$ python -q
>>> import numpy as np
>>> from numpy import linalg as LA
>>> np.set_printoptions(precision=2, suppress=True, linewidth=200, sign=" ")
>>> u = np.array([0, 2, 1])
>>> v = np.array([3, 1, 2, 2])
>>> m1 = np.outer(u, v)
>>> m1
array([[ 0,  0,  0,  0],
       [ 6,  2,  4,  4],
       [ 3,  1,  2,  2]])
>>> t = np.radians(15)
>>> R = np.eye(4)
>>> R[1, 1] = R[0, 0] = np.cos(t)
>>> R[1, 0], R[0, 1] = -np.sin(t), np.sin(t)
>>> R
array([[ 0.97,  0.26,  0.  ,  0.  ],
       [-0.26,  0.97,  0.  ,  0.  ],
       [ 0.  ,  0.  ,  1.  ,  0.  ],
       [ 0.  ,  0.  ,  0.  ,  1.  ]])
>>> B = m1 @ R.T
>>> np.round(LA.svd(m1, compute_uv=False), 2) + 0, np.round(LA.svd(B, compute_uv=False), 2) + 0
(array([ 9.49,  0.  ,  0.  ]), array([ 9.49,  0.  ,  0.  ]))
>>> B
array([[ 0.  ,  0.  ,  0.  ,  0.  ],
       [ 6.31,  0.38,  4.  ,  4.  ],
       [ 3.16,  0.19,  2.  ,  2.  ]])
>>> np.round(LA.det(R), 2), round(np.trace(R), 2)
(np.float64(1.0), np.float64(3.93))
>>> np.abs(B - m1).max(axis=0)
array([ 0.31,  1.62,  0.  ,  0.  ])
>>> np.allclose(LA.norm(m1, axis=1), LA.norm(B, axis=1))
True
>>> np.allclose(m1 @ m1.T, B @ B.T)
True
>>> B = np.array([[3, 1, -2], [-1, 0, -3], [-3, 3, 1], [-1, -1, 3]])
>>> np.einsum("ij->j", m1)
array([ 9,  3,  6,  6])
>>> np.vstack([m1, B.T]).shape
(6, 4)
>>> LA.matrix_rank(np.vstack([m1, B.T]))
np.int64(4)
>>> m1 @ B
array([[ 0,  0,  0],
       [ 0, 14, -2],
       [ 0,  7, -1]])
>>> def softmax(z):
...     e = np.exp(z - z.max(axis=-1, keepdims=True))
...     return e / e.sum(axis=-1, keepdims=True)
... 
>>> softmax(m1).sum(axis=1)
array([ 1.,  1.,  1.])
>>> softmax(m1[1] + -3)
array([ 0.78,  0.01,  0.1 ,  0.1 ])
>>> softmax(m1[1])
array([ 0.78,  0.01,  0.1 ,  0.1 ])
>>> S = m1 @ m1.T / np.sqrt(4)
>>> np.round(softmax(S + np.triu(np.full(S.shape, -np.inf), 1)), 2) + 0
array([[ 1.,  0.,  0.],
       [ 0.,  1.,  0.],
       [ 0.,  1.,  0.]])
>>> softmax(S)[1] @ m1
array([ 6.,  2.,  4.,  4.])
>>> left, sv, Vh = LA.svd(m1)
>>> evecs = Vh[:(sv > 1e-8).sum()]
>>> rng = np.random.default_rng(35016)
>>> vec = m1[0] + 5 * m1[2] + rng.integers(2) * np.eye(4)[3]
>>> vec
array([ 15.,   5.,  10.,  11.])
>>> np.diag(evecs.T @ evecs)
array([ 0.5 ,  0.06,  0.22,  0.22])
>>> np.round(LA.norm(vec - evecs.T @ evecs @ vec), 2)
np.float64(0.88)
>>> evecs.T @ evecs
array([[ 0.5 ,  0.17,  0.33,  0.33],
       [ 0.17,  0.06,  0.11,  0.11],
       [ 0.33,  0.11,  0.22,  0.22],
       [ 0.33,  0.11,  0.22,  0.22]])
>>> np.argsort(-LA.norm(m1, axis=0).round(6), kind="stable")[:3]
array([ 0,  2,  3])
>>> LA.matrix_rank(m1, rtol=0.1)
np.int64(1)
>>> X = np.load("a.npy")
>>> X
array([[ 4.,  0.,  0.,  0.],
       [ 0.,  5.,  0.,  2.],
       [ 0.,  0.,  4.,  0.],
       [ 0.,  2.,  0.,  8.]])
>>> B = X[0, 0] * X[1:] - np.outer(X[1:, 0], X[0])
>>> B
array([[  0.,  20.,   0.,   8.],
       [  0.,   0.,  16.,   0.],
       [  0.,   8.,   0.,  32.]])
>>> LA.matrix_rank(B), LA.matrix_rank(X)
(np.int64(3), np.int64(4))
>>> np.flatnonzero(~B.round(6).any(axis=1))
array([], dtype=int64)
>>> X.reshape(-1, 2)
array([[ 4.,  0.],
       [ 0.,  0.],
       [ 0.,  5.],
       [ 0.,  2.],
       [ 0.,  0.],
       [ 4.,  0.],
       [ 0.,  2.],
       [ 0.,  8.]])
>>> X.ravel(order="F")
array([ 4.,  0.,  0.,  0.,  0.,  5.,  0.,  2.,  0.,  0.,  4.,  0.,  0.,  2.,  0.,  8.])
>>> blk = X.reshape(4, 2, -1)
>>> blk.shape
(4, 2, 2)
>>> np.einsum("ihd,ihd->ih", blk, blk)
array([[ 16.,   0.],
       [ 25.,   4.],
       [  0.,  16.],
       [  4.,  64.]])
>>> B = np.array([[-2, -2], [1, 0]])
>>> basis = np.kron(B, X)
>>> basis
array([[ -8.,  -0.,  -0.,  -0.,  -8.,  -0.,  -0.,  -0.],
       [ -0., -10.,  -0.,  -4.,  -0., -10.,  -0.,  -4.],
       [ -0.,  -0.,  -8.,  -0.,  -0.,  -0.,  -8.,  -0.],
       [ -0.,  -4.,  -0., -16.,  -0.,  -4.,  -0., -16.],
       [  4.,   0.,   0.,   0.,   0.,   0.,   0.,   0.],
       [  0.,   5.,   0.,   2.,   0.,   0.,   0.,   0.],
       [  0.,   0.,   4.,   0.,   0.,   0.,   0.,   0.],
       [  0.,   2.,   0.,   8.,   0.,   0.,   0.,   0.]])
>>> round(LA.norm(basis, 2), 2), round(float(LA.norm(B, 2) * LA.norm(X, 2)), 2)
(np.float64(26.29), 26.29)
>>> LA.matrix_rank(basis)
np.int64(8)
>>> M = np.loadtxt("dump.csv", delimiter=",")
>>> M
array([[ 0.72,  0.1 ,  0.31,  0.31],
       [ 0.1 ,  0.01,  0.04,  0.04],
       [ 0.31,  0.04,  0.13,  0.13],
       [ 0.31,  0.04,  0.13,  0.13]])
>>> left, sv, Vh = LA.svd(M)
>>> np.argmax(sv[:-1] / (sv[1:] + 1e-6)) + 1
np.int64(1)
>>> sv.round(2) + 0
array([ 1.,  0.,  0.,  0.])
>>> B = left[:, :1] @ np.diag(sv[:1]) @ Vh[:1]
>>> np.round(LA.norm(M - B, 2), 2), round(float(sv[1]), 2)
(np.float64(0.0), 0.0)
>>> B
array([[ 0.72,  0.1 ,  0.31,  0.31],
       [ 0.1 ,  0.01,  0.04,  0.04],
       [ 0.31,  0.04,  0.13,  0.13],
       [ 0.31,  0.04,  0.13,  0.13]])
>>> LA.matrix_rank(B)
np.int64(1)
>>> np.round(np.abs(M - B).max(), 2)
np.float64(0.0)
>>> np.round(LA.norm(M - B) / LA.norm(M), 2)
np.float64(0.0)
>>> np.argsort(-LA.norm(M, axis=0).round(6), kind="stable")[:3]
array([ 0,  2,  3])
>>> np.round(LA.norm(M, 2) / LA.norm(M), 2)
np.float64(1.0)
>>> LA.matrix_rank(M, rtol=0.1)
np.int64(1)
>>> blk = np.stack([M, 5 * M, M[::-1]])
>>> np.round(LA.det(blk), 2) + 0
array([ 0.,  0.,  0.])
>>> np.einsum("bij,cij->bc", blk, blk)
array([[  1.  ,   5.  ,   0.71],
       [  5.  ,  25.  ,   3.53],
       [  0.71,   3.53,   1.  ]])
>>> LA.matrix_rank(blk)
array([ 1,  1,  1])
>>> vec = np.array([5, 4, 1, 0])
>>> h1 = np.maximum(M @ vec, 0)
>>> np.flatnonzero(h1 > 1e-9)
array([ 0,  1,  2,  3])
>>> t = np.radians(45)
>>> R = np.eye(4)
>>> R[2, 2] = R[0, 0] = np.cos(t)
>>> R[2, 0], R[0, 2] = -np.sin(t), np.sin(t)
>>> R
array([[ 0.71,  0.  ,  0.71,  0.  ],
       [ 0.  ,  1.  ,  0.  ,  0.  ],
       [-0.71,  0.  ,  0.71,  0.  ],
       [ 0.  ,  0.  ,  0.  ,  1.  ]])
>>> B = M @ R.T
>>> np.round(LA.svd(M, compute_uv=False), 2) + 0, np.round(LA.svd(B, compute_uv=False), 2) + 0
(array([ 1.,  0.,  0.,  0.]), array([ 1.,  0.,  0.,  0.]))
>>> np.allclose(LA.norm(M, axis=1), LA.norm(B, axis=1))
True
>>> np.abs(B - M).max(axis=0)
array([ 0.01,  0.  ,  0.6 ,  0.  ])
>>> np.allclose(M @ M.T, B @ B.T)
True
>>> E = np.array([[1.02, -2.12, -0.36, -0.88],
...     [0.0, 2.44, 0.44, 1.0],
...     [0.48, 3.38, 0.62, 1.38]])
>>> left, sv, Vh = LA.svd(E)
>>> evecs = Vh[:(sv > 1e-8).sum()]
>>> vec = E[2] + 2 * E[1] + rng.integers(2) * np.eye(4)[0]
>>> vec
array([ 0.48,  8.26,  1.5 ,  3.38])
>>> np.diag(evecs.T @ evecs)
array([ 1.  ,  0.83,  0.03,  0.14])
>>> np.allclose(evecs.T @ evecs @ vec, vec)
True
>>> round(float(LA.norm(vec - evecs.T @ evecs @ vec)), 2)
0.0
>>> LA.matrix_rank(np.vstack([E, vec]))
np.int64(2)
>>> J = np.load("block19.npy")
>>> J
array([[ 1, -1, -1,  1, -1,  1,  1, -1],
       [ 1,  1,  1,  1, -1, -1, -1, -1],
       [ 1,  1, -1, -1, -1, -1,  1,  1]])
>>> LA.svd(J, compute_uv=False)
array([ 2.83,  2.83,  2.83])
>>> J.shape
(3, 8)
>>> LA.matrix_rank(J)
np.int64(3)
>>> np.diff(J, axis=0)
array([[ 0,  2,  2,  0,  0, -2, -2,  0],
       [ 0,  0, -2, -2,  0,  0,  2,  2]])
>>> J.sum(axis=0)
array([ 3,  1, -1,  1, -3, -1,  1, -1])
>>> J.mean(axis=0)
array([ 1.  ,  0.33, -0.33,  0.33, -1.  , -0.33,  0.33, -0.33])
>>> cov = J.T @ J
>>> cov
array([[ 3,  1, -1,  1, -3, -1,  1, -1],
       [ 1,  3,  1, -1, -1, -3, -1,  1],
       [-1,  1,  3,  1,  1, -1, -3, -1],
       [ 1, -1,  1,  3, -1,  1, -1, -3],
       [-3, -1,  1, -1,  3,  1, -1,  1],
       [-1, -3, -1,  1,  1,  3,  1, -1],
       [ 1, -1, -3, -1, -1,  1,  3,  1],
       [-1,  1, -1, -3,  1, -1,  1,  3]])
>>> (J @ J.T).shape
(3, 3)
>>> A = np.array([[0, 36], [0, 28], [0, 4], [0, 4]])
>>> B = A / LA.norm(A, axis=1, keepdims=True)
>>> cov = B @ B.T
>>> cov
array([[ 1.,  1.,  1.,  1.],
       [ 1.,  1.,  1.,  1.],
       [ 1.,  1.,  1.,  1.],
       [ 1.,  1.,  1.,  1.]])
>>> LA.norm(B, axis=1)
array([ 1.,  1.,  1.,  1.])
>>> np.degrees(np.arccos(np.clip(cov[1, 3], -1, 1)))
np.float64(0.0)
>>> r = LA.matrix_rank(A)
>>> r
np.int64(1)
>>> null = LA.svd(A)[2][r:].T
>>> [int(LA.matrix_rank(A[:, :j + 1])) for j in range(2)]
[0, 1]
>>> null[:, 0] / null[np.abs(null[:, 0]).round(6).argmax(), 0]
array([ 1., -0.])
>>> null @ null.T
array([[ 1.,  0.],
       [ 0.,  0.]])
>>> A @ null
array([[ 0.],
       [ 0.],
       [ 0.],
       [ 0.]])
>>> np.allclose(A @ null, 0)
True
>>> K = np.load("w.npy")
>>> K
array([[ 0.33,  0.33,  0.33],
       [ 0.  ,  1.  ,  0.  ],
       [ 0.  ,  0.  ,  1.  ]])
>>> softmax(K).sum(axis=1)
array([ 1.,  1.,  1.])
>>> np.round(softmax(10 * K[2]), 2) + 0
array([ 0.,  0.,  1.])
>>> softmax(K[2])
array([ 0.21,  0.21,  0.58])
>>> S = K @ K.T / np.sqrt(3)
>>> softmax(S)[2] @ K
array([ 0.1 ,  0.35,  0.55])
>>> softmax(S)
array([[ 0.33,  0.33,  0.33],
       [ 0.3 ,  0.45,  0.25],
       [ 0.3 ,  0.25,  0.45]])
>>> softmax(S + np.triu(np.full(S.shape, -np.inf), 1))
array([[ 1.  ,  0.  ,  0.  ],
       [ 0.4 ,  0.6 ,  0.  ],
       [ 0.3 ,  0.25,  0.45]])
>>> u, v = K[0], K[2]
>>> round(float(u @ u), 2)
0.33
>>> p = (u @ v) / (u @ u) * u
>>> v - p
array([-0.33, -0.33,  0.67])
>>> LA.matrix_rank(np.outer(u, v))
np.int64(1)
>>> np.outer(u, v)
array([[ 0.  ,  0.  ,  0.33],
       [ 0.  ,  0.  ,  0.33],
       [ 0.  ,  0.  ,  0.33]])
>>> labels = rng.integers(0, 3, 2)
>>> data = np.triu((labels[:, None] == labels) & (rng.random((2, 2)) < 0.8), 1).astype(int)
>>> data += data.T
>>> data
array([[ 0,  0],
       [ 0,  0]])
>>> LA.matrix_power(K, 2)
array([[ 0.11,  0.44,  0.44],
       [ 0.  ,  1.  ,  0.  ],
       [ 0.  ,  0.  ,  1.  ]])
>>> K.sum(axis=1)
array([ 1.,  1.,  1.])
>>> np.round(LA.matrix_power(K, 100), 2) + 0
array([[ 0. ,  0.5,  0.5],
       [ 0. ,  1. ,  0. ],
       [ 0. ,  0. ,  1. ]])
>>> np.sort(np.abs(LA.eigvals(K)))[::-1]
array([ 1.  ,  1.  ,  0.33])
>>> p = np.eye(3)[1]
>>> for _ in range(5):
...     p = p @ K
...     print(p.round(2))
... 
[ 0.  1.  0.]
[ 0.  1.  0.]
[ 0.  1.  0.]
[ 0.  1.  0.]
[ 0.  1.  0.]
>>> LA.matrix_power(K - np.diag(np.diag(K)), 3)
array([[ 0.,  0.,  0.],
       [ 0.,  0.,  0.],
       [ 0.,  0.,  0.]])
>>> np.sort(LA.eigvals(K))
array([ 0.33,  1.  ,  1.  ])
